$ python -q
>>> import numpy as np
>>> np.set_printoptions(suppress=True, linewidth=120)
>>> K = np.load("arr.npy")
>>> K
array([[ 5, -4, -2,  4,  9,  7,  3],
       [-4,  5, -4, -2,  4,  9,  7],
       [-2, -4,  5, -4, -2,  4,  9],
       [ 4, -2, -4,  5, -4, -2,  4],
       [ 9,  4, -2, -4,  5, -4, -2],
       [ 7,  9,  4, -2, -4,  5, -4],
       [ 3,  7,  9,  4, -2, -4,  5]])
>>> np.all(np.linalg.eigvalsh(K) > 0)
np.False_
>>> try:
...     np.linalg.cholesky(K)
... except np.linalg.LinAlgError as e:
...     print(repr(e))
... 
LinAlgError('Matrix is not positive definite')
>>> W = np.array([[0, 0, -2, -1, 0, 0],
...     [0, -1, 0, -1, 2, 1],
...     [-2, 2, 0, -2, 0, -2],
...     [1, -1, 0, 2, 2, 2],
...     [0, 2, -2, -2, -2, -1],
...     [0, -1, 2, 1, 2, 0],
...     [2, -2, 1, 2, -2, 1]])
>>> beta = np.array([1, 2, 3, 1, 2, 0])
>>> H = np.maximum(K @ W + beta, 0)
>>> H
array([[15,  3,  0,  7,  0,  2],
       [21,  0, 28, 19,  4, 12],
       [ 5,  0, 28, 15,  0,  0],
       [22,  0,  3, 31,  4, 24],
       [ 0, 16,  0,  0,  0,  0],
       [ 0,  0,  3,  0, 42,  0],
       [ 0,  0,  0,  0, 10,  4]])
>>> (H > 0).astype(int)
array([[1, 1, 0, 1, 0, 1],
       [1, 0, 1, 1, 1, 1],
       [1, 0, 1, 1, 0, 0],
       [1, 0, 1, 1, 1, 1],
       [0, 1, 0, 0, 0, 0],
       [0, 0, 1, 0, 1, 0],
       [0, 0, 0, 0, 1, 1]])
>>> cent = np.array([[-2, -1, 1],
...     [1, 3, 3],
...     [0, 1, 2],
...     [1, -2, 1],
...     [-3, -3, -3],
...     [2, -2, 1]])
>>> W @ cent
array([[ -1,   0,  -5],
       [ -6,  -9,  -9],
       [  0,  16,   0],
       [ -3, -18,  -4],
       [  4,  16,   5],
       [ -6,  -9,  -4],
       [  4,  -7,   7]])
>>> feats = np.loadtxt("block18.csv", delimiter=",")
>>> feats
array([[ 0.76,  1.86,  0.6 ,  1.41, -0.34],
       [ 0.34,  2.07,  1.04,  1.76, -0.07],
       [ 1.7 ,  1.88,  1.12,  1.89, -0.2 ],
       [ 1.11,  1.48,  1.23,  1.91, -0.09],
       [ 1.11,  2.76,  0.69,  1.82,  0.03],
       [ 1.54,  1.71,  0.57,  2.47, -0.38],
       [ 1.18,  1.95,  0.79,  1.45, -0.17],
       [ 1.04,  2.23,  0.49,  2.09, -0.21],
       [ 1.05,  1.98,  0.92,  2.06, -0.26],
       [ 1.49,  1.87,  0.42,  2.5 ,  0.13],
       [ 0.71,  1.65,  0.65,  2.46,  0.01],
       [ 1.18,  2.01,  1.07,  2.13,  0.11],
       [ 1.33,  2.  ,  1.35,  1.75,  0.02],
       [ 1.47,  2.41,  0.96,  2.38,  0.13],
       [ 0.88,  1.73,  1.06,  1.78,  0.1 ],
       [ 0.5 ,  1.53,  1.07,  2.1 , -0.07],
       [ 1.02,  1.78,  1.34,  2.02, -0.17],
       [ 0.96,  1.99,  0.63,  2.03,  0.22],
       [ 1.26,  2.28,  0.9 ,  2.7 ,  0.42],
       [ 0.37, -0.26,  1.93,  0.04,  2.32],
       [ 0.11, -0.28,  1.91, -0.08,  1.61],
       [-0.47,  0.26,  1.9 ,  0.19,  2.35],
       [ 0.29,  0.04,  1.68,  0.16,  2.05],
       [-0.07, -0.02,  1.75, -0.01,  2.26],
       [-0.1 ,  0.15,  2.12, -0.03,  1.78],
       [-0.12, -0.24,  2.01, -0.17,  1.69],
       [ 0.32, -0.03,  1.93, -0.29,  1.84],
       [ 0.19,  0.73,  2.01,  0.09,  2.1 ],
       [ 0.46,  0.02,  1.6 , -0.29,  2.36],
       [ 0.17,  0.42,  1.97, -0.34,  2.32],
       [ 0.16, -0.02,  1.91,  0.17,  2.06],
       [-0.36, -0.26,  2.22, -0.03,  1.62],
       [-0.19, -0.15,  1.76, -0.12,  2.57],
       [ 0.08, -0.26,  1.79, -0.05,  1.92],
       [ 0.69,  0.34,  1.37, -0.15,  2.04],
       [-0.1 , -0.05,  2.08,  0.19,  1.97],
       [-0.48, -0.15,  2.05, -0.06,  2.44],
       [ 0.12, -0.06,  1.9 ,  0.05,  2.3 ]])
>>> D = np.linalg.norm(feats[:, None] - feats[None], axis=-1)
>>> D[:5, :5].round(2)
array([[0.  , 0.78, 1.19, 0.99, 1.12],
       [0.78, 0.  , 1.39, 1.  , 1.1 ],
       [1.19, 1.39, 0.  , 0.73, 1.17],
       [0.99, 1.  , 0.73, 0.  , 1.4 ],
       [1.12, 1.1 , 1.17, 1.4 , 0.  ]])
>>> np.flatnonzero(D[23] < D.mean() / 2)
array([19, 20, 21, 22, 23, 24, 25, 26, 27, 28, 29, 30, 31, 32, 33, 34, 35, 36, 37])
>>> M = np.load("layer5.npy")
>>> M
array([[7, 0, 5, 1, 1, 7, 3, 6, 2, 9, 3, 2, 1],
       [0, 7, 6, 1, 9, 1, 5, 6, 7, 3, 2, 1, 6],
       [2, 5, 1, 0, 0, 0, 2, 7, 6, 9, 3, 1, 7],
       [9, 1, 6, 7, 5, 2, 7, 5, 4, 3, 0, 6, 3],
       [3, 3, 2, 4, 6, 8, 5, 9, 6, 1, 9, 3, 0],
       [7, 6, 8, 7, 8, 5, 6, 2, 7, 0, 6, 6, 3],
       [6, 7, 4, 6, 7, 7, 5, 7, 4, 4, 2, 7, 0],
       [7, 0, 5, 5, 1, 5, 9, 2, 9, 9, 7, 8, 7],
       [9, 2, 0, 0, 6, 5, 4, 2, 9, 8, 3, 7, 9],
       [2, 5, 5, 0, 9, 4, 6, 2, 3, 0, 8, 3, 6],
       [3, 9, 1, 9, 8, 3, 5, 6, 1, 5, 5, 2, 2],
       [5, 1, 5, 9, 6, 7, 2, 9, 0, 9, 1, 7, 6],
       [7, 1, 1, 1, 3, 5, 7, 9, 5, 5, 2, 4, 7]])
>>> np.linalg.determinant(M)
Traceback (most recent call last):
  File "<python-input-20>", line 1, in <module>
    np.linalg.determinant(M)
    ^^^^^^^^^^^^^^^^^^^^^
AttributeError: module 'numpy.linalg' has no attribute 'determinant'
>>> np.allclose(M, M.T)
False
>>> np.round(np.abs(np.linalg.eigvals(M)).max(), 2)
np.float64(59.86)
>>> np.trace(M)
np.int64(68)
>>> np.allclose(M @ M.T, M.T @ M)
False
>>> W0 = np.load("x.npy")
>>> W0
array([[  4,   7,  -4,  -9],
       [ -3,   9,  -9, -11],
       [-10,   7,   0, -12],
       [-12,  16,  -4, -10],
       [-10,  12,  -3,  -6],
       [-19,  13,  -2, -12],
       [-20,  18,   1, -14],
       [-29,  16,  10,  -8],
       [-26,  24,   3,  -7],
       [-25,  19,  -4, -11],
       [-16,  12,  -2,  -9],
       [-22,  10,  -6, -12],
       [-19,   1, -11,  -7],
       [-18,  -4, -20,  -9],
       [-15,   4, -28,  -5],
       [-23,   0, -22, -11],
       [-14,  -4, -28,  -8],
       [-10,  -7, -31, -11],
       [ -7, -13, -30,  -6],
       [  2, -22, -26,  -3],
       [  0, -16, -20, -12],
       [  3, -20, -18, -11],
       [ -4, -15, -12,  -3]])
>>> D = np.linalg.norm(W0[:, None] - W0[None], axis=-1)
>>> np.unravel_index(D.round(6).argmax(), D.shape)
(np.int64(8), np.int64(19))
>>> D[6].round(6).argsort(kind="stable")[:4]
array([ 6,  5,  9, 10])
>>> (D + 1e9 * np.eye(23)).round(6).argmin(axis=1)
array([ 1,  0,  4,  4,  3, 10,  5,  8,  9,  6,  5,  5, 13, 15, 16, 13, 17, 16, 17, 21, 21, 20, 20])
>>> np.flatnonzero(D[6] < D.mean() / 2)
array([ 3,  5,  6,  8,  9, 10, 11])
>>> D.mean(axis=1).argmax()
np.int64(19)
>>> vec = np.array([-3, 2, 1, 1])
>>> rhs = W0 @ vec
>>> np.round(np.linalg.lstsq(W0, rhs)[0], 2)
array([-3.,  2.,  1.,  1.])
>>> try:
...     np.linalg.solve(W0, rhs)
... except np.linalg.LinAlgError as e:
...     print(e)
... 
Last 2 dimensions of the array must be square
>>> rhs
array([-11,   7,  32,  54,  45,  69,  83, 121, 122,  98,  61,  68,  41,  17,  20,  36,  -2, -26, -41, -79, -64, -78,
       -33])
>>> rng = np.random.default_rng(832121)
>>> rhs = rhs + 0.05 * rng.normal(size=23)
>>> rhs.round(2)
array([-10.9 ,   7.07,  32.06,  54.01,  45.06,  68.95,  82.95, 120.98, 122.01,  98.05,  61.02,  68.01,  40.97,  17.06,
        19.94,  36.05,  -2.06, -26.04, -40.96, -78.96, -64.01, -78.01, -33.01])
>>> beta, *_ = np.linalg.lstsq(W0, rhs)
>>> [round(float(np.linalg.norm(np.linalg.solve(W0.T @ W0 + lam * np.eye(4), W0.T @ rhs))), 2) for lam in (0, 1, 10, 100)]
[3.87, 3.87, 3.85, 3.67]
>>> np.round(W0.T @ (rhs - W0 @ beta), 2) + 0
array([0., 0., 0., 0.])
>>> round(float(np.linalg.norm(rhs - W0 @ beta)), 2)
0.21
>>> beta.round(2)
array([-3.,  2.,  1.,  1.])
>>> np.linalg.matrix_rank(W0)
np.int64(4)
>>> W0.sum(axis=0)
array([-293,   67, -266, -207])
>>> np.count_nonzero(W0)
np.int64(89)
>>> W0[23]
Traceback (most recent call last):
  File "<python-input-49>", line 1, in <module>
    W0[23]
    ~~^^^^
IndexError: index 23 is out of bounds for axis 0 with size 23
>>> W0[:, 4]
Traceback (most recent call last):
  File "<python-input-50>", line 1, in <module>
    W0[:, 4]
    ~~^^^^^^
IndexError: index 4 is out of bounds for axis 1 with size 4
>>> np.unravel_index(np.abs(W0).argmax(), W0.shape)
(np.int64(17), np.int64(2))
